In [1]: import numpy as np

In [2]: np.set_printoptions(suppress=True, linewidth=100)

In [3]: m1 = np.array([[1, -1, -1, 3, -3, -1, -3, 0, -2, 3, 1],
   ...:     [3, 0, 2, 0, -3, -2, 0, 2, 0, 0, -1],
   ...:     [-1, -2, -2, -2, 0, 0, -2, 0, 3, 3, -3],
   ...:     [0, 0, 2, 3, 1, 2, 2, 2, -3, 3, -2],
   ...:     [-3, -2, -3, 1, 1, -2, -1, 0, -3, -2, -3],
   ...:     [-2, -1, 2, -2, 0, 2, -2, -3, -1, -2, 1],
   ...:     [-1, 0, 3, -2, 0, 3, 3, -2, -2, -2, 0],
   ...:     [3, -2, 1, -3, 2, 1, -1, 3, 2, -1, 0],
   ...:     [-3, 2, -1, 3, -1, 3, -3, 1, 2, 2, 0],
   ...:     [3, 2, -2, 2, -2, 2, 0, 1, -3, -1, 3],
   ...:     [0, 1, -2, -3, -3, 1, 1, -2, -1, 2, 2]])

In [4]: m1
Out[4]: 
array([[ 1, -1, -1,  3, -3, -1, -3,  0, -2,  3,  1],
       [ 3,  0,  2,  0, -3, -2,  0,  2,  0,  0, -1],
       [-1, -2, -2, -2,  0,  0, -2,  0,  3,  3, -3],
       [ 0,  0,  2,  3,  1,  2,  2,  2, -3,  3, -2],
       [-3, -2, -3,  1,  1, -2, -1,  0, -3, -2, -3],
       [-2, -1,  2, -2,  0,  2, -2, -3, -1, -2,  1],
       [-1,  0,  3, -2,  0,  3,  3, -2, -2, -2,  0],
       [ 3, -2,  1, -3,  2,  1, -1,  3,  2, -1,  0],
       [-3,  2, -1,  3, -1,  3, -3,  1,  2,  2,  0],
       [ 3,  2, -2,  2, -2,  2,  0,  1, -3, -1,  3],
       [ 0,  1, -2, -3, -3,  1,  1, -2, -1,  2,  2]])

In [5]: A2 = np.array([[5, 8, 1],
   ...:     [0, -6, -1],
   ...:     [-4, 9, 8],
   ...:     [-4, -4, -4],
   ...:     [-4, 4, -1],
   ...:     [2, -9, 7],
   ...:     [2, 9, 6],
   ...:     [-6, 2, 9],
   ...:     [-4, 1, 5],
   ...:     [2, 3, 7],
   ...:     [3, -8, 8]])

In [6]: np.einsum("ik,kj->ij", m1, A2)
Out[6]: 
array([[  18,  -38,  -21],
       [   0,   60,   18],
       [  -8,   12,   -7],
       [ -16,   36,   37],
       [ -18,  -15, -103],
       [  11,  -41,  -13],
       [  19,   15,   28],
       [ -13,   52,   54],
       [ -29, -105,   12],
       [  40,  -68,    4],
       [  62,  -39,   18]])

In [7]: np.linalg.matrix_rank(np.vstack([m1, A2.T]))
Out[7]: np.int64(11)

In [8]: rng = np.random.default_rng(34)

In [9]: idx = rng.permutation(11)

In [10]: idx
Out[10]: array([ 5,  9, 10,  3,  8,  7,  2,  0,  1,  6,  4])

In [11]: A2 = m1[idx][:, idx]

In [12]: np.trace(A2)
Out[12]: np.int64(14)

In [13]: np.allclose(A2, m1)
Out[13]: False

In [14]: np.diag(A2)
Out[14]: array([ 2, -1,  2,  3,  2,  3, -2,  1,  0,  3,  1])

In [15]: A2
Out[15]: 
array([[ 2, -2,  1, -2, -1, -3,  2, -2, -1, -2,  0],
       [ 2, -1,  3,  2, -3,  1, -2,  3,  2,  0, -2],
       [ 1,  2,  2, -3, -1, -2, -2,  0,  1,  1, -3],
       [ 2,  3, -2,  3, -3,  2,  2,  0,  0,  2,  1],
       [ 3,  2,  0,  3,  2,  1, -1, -3,  2, -3, -1],
       [ 1, -1,  0, -3,  2,  3,  1,  3, -2, -1,  2],
       [ 0,  3, -3, -2,  3,  0, -2, -1, -2, -2,  0],
       [-1,  3,  1,  3, -2,  0, -1,  1, -1, -3, -3],
       [-2,  0, -1,  0,  0,  2,  2,  3,  0,  0, -3],
       [ 3, -2,  0, -2, -2, -2,  3, -1,  0,  3,  0],
       [-2, -2, -3,  1, -3,  0, -3, -3, -2, -1,  1]])
